>>> import numpy as np
>>> import numpy.linalg as la
>>> np.set_printoptions(precision=2, suppress=True, linewidth=100)
>>> def rd(a):
...     return np.round(a, 2) + 0
... 
>>> mat = np.loadtxt("out0.csv", delimiter=",")
>>> print(rd(mat))
[[ 0.96 -0.04  0.27 -0.04]
 [-0.04  0.96  0.27 -0.04]
 [ 0.27  0.27 -0.88  0.27]
 [-0.04 -0.04  0.27  0.96]]
>>> x0 = np.array([-1, 1, 3, -2])
>>> target = mat @ x0
>>> print(rd(target))
[-0.12  1.88 -3.19 -1.12]
>>> print(rd(la.solve(mat, mat[:, 2])))
[0. 0. 1. 0.]
>>> print(rd(la.solve(mat.T, mat[3])))
[0. 0. 0. 1.]
>>> print(rd(la.solve(mat, -2 * target)))
[ 2. -2. -6.  4.]
>>> print(rd(la.det(mat[::-1])))
-1.0
>>> print(rd(np.kron(np.eye(2, dtype=int), mat)))
[[ 0.96 -0.04  0.27 -0.04  0.    0.    0.    0.  ]
 [-0.04  0.96  0.27 -0.04  0.    0.    0.    0.  ]
 [ 0.27  0.27 -0.88  0.27  0.    0.    0.    0.  ]
 [-0.04 -0.04  0.27  0.96  0.    0.    0.    0.  ]
 [ 0.    0.    0.    0.    0.96 -0.04  0.27 -0.04]
 [ 0.    0.    0.    0.   -0.04  0.96  0.27 -0.04]
 [ 0.    0.    0.    0.    0.27  0.27 -0.88  0.27]
 [ 0.    0.    0.    0.   -0.04 -0.04  0.27  0.96]]
>>> print(rd(la.det(mat.T)))
-1.0
>>> print(rd(la.det(2 * mat)), rd(la.det(mat)))
-16.0 -1.0
>>> A = np.array([[0, -3, 1, -1, -2, -4, 5],
...     [-5, 3, -5, -2, -4, 0, -4],
...     [3, 3, 3, -1, -3, 5, -2],
...     [3, 4, 5, -3, 0, -3, 1]])
>>> print(A)
[[ 0 -3  1 -1 -2 -4  5]
 [-5  3 -5 -2 -4  0 -4]
 [ 3  3  3 -1 -3  5 -2]
 [ 3  4  5 -3  0 -3  1]]
>>> C2 = A.T @ A
>>> print(C2)
[[ 43   6  49  -2  11   6  17]
 [  6  43  11 -18 -15  15 -29]
 [ 49  11  60  -9   9  -4  24]
 [ -2 -18  -9  15  13   8   2]
 [ 11 -15   9  13  29  -7  12]
 [  6  15  -4   8  -7  50 -33]
 [ 17 -29  24   2  12 -33  46]]
>>> print(la.matrix_rank(C2))
4
>>> print(rd(la.eigvalsh(C2)[::-1]))
[122.32  94.74  49.59  19.35   0.     0.     0.  ]
>>> print(rd(la.norm(A, "nuc")))
32.23
>>> print(A[0] @ A[1])
-24
>>> print(rd(la.norm(A[0] - A[1])))
14.11
>>> print(rd(la.norm(A[0], 1)), rd(la.norm(A[0], np.inf)))
16.0 5.0
>>> print(la.norm(A, axis=1).argmax())
1
>>> M2 = np.array([[3, -5, -4],
...     [4, -2, 4],
...     [0, -4, -4],
...     [-3, -3, -3],
...     [5, -4, 0],
...     [1, -3, 1],
...     [0, 1, -1]])
>>> print(np.einsum("ik,kj->ji", A, M2))
[[-23 -17  14  31]
 [ 30  57 -35 -24]
 [-22  62  -2 -11]]
>>> print(np.einsum("ij,ij->i", A, A))
[56 95 66 69]
>>> print(np.einsum("ik,kj->ij", A, M2))
[[-23  30 -22]
 [-17  57  62]
 [ 14 -35  -2]
 [ 31 -24 -11]]
>>> arr = np.load("sample6.npy")
>>> print(rd(arr))
[[-0.17 -0.17 -0.22 -0.22 -0.65 -0.56 -0.16  0.18  0.22  0.03]
 [ 0.68  0.04 -0.23  0.08 -0.27 -0.01 -0.31 -0.24 -0.41 -0.28]
 [ 0.11 -0.17 -0.47  0.25 -0.1   0.1   0.47  0.35 -0.33  0.45]
 [ 0.34 -0.77  0.36 -0.12 -0.1   0.19  0.03 -0.12  0.2   0.22]
 [-0.17  0.26  0.38  0.34 -0.65  0.26  0.24 -0.29 -0.07  0.09]
 [ 0.51  0.43  0.27 -0.41 -0.02 -0.2   0.46  0.19  0.17  0.08]
 [-0.11  0.19 -0.18 -0.63 -0.12  0.43 -0.28 -0.14 -0.13  0.45]
 [-0.17 -0.13  0.01 -0.2   0.16 -0.47  0.32 -0.63 -0.4   0.12]
 [-0.23 -0.21  0.18 -0.37 -0.14  0.2   0.21  0.35 -0.48 -0.53]
 [ 0.    0.06  0.51  0.14  0.07 -0.29 -0.41  0.34 -0.45  0.38]]
>>> x0 = np.array([1, 5, 0, 1, 0, 3, 4, 5, 0, 4])
>>> target = arr @ x0
>>> print(rd(target))
[-2.52 -2.63  5.25 -2.65  2.11  4.74  1.49 -3.78 -0.6   1.19]
>>> print(rd(la.solve(arr, target)))
[1. 5. 0. 1. 0. 3. 4. 5. 0. 4.]
>>> print(rd(la.solve(arr, -3 * target)))
[ -3. -15.   0.  -3.   0.  -9. -12. -15.   0. -12.]
>>> print(rd(la.solve(arr, arr[:, 4])))
[0. 0. 0. 0. 1. 0. 0. 0. 0. 0.]
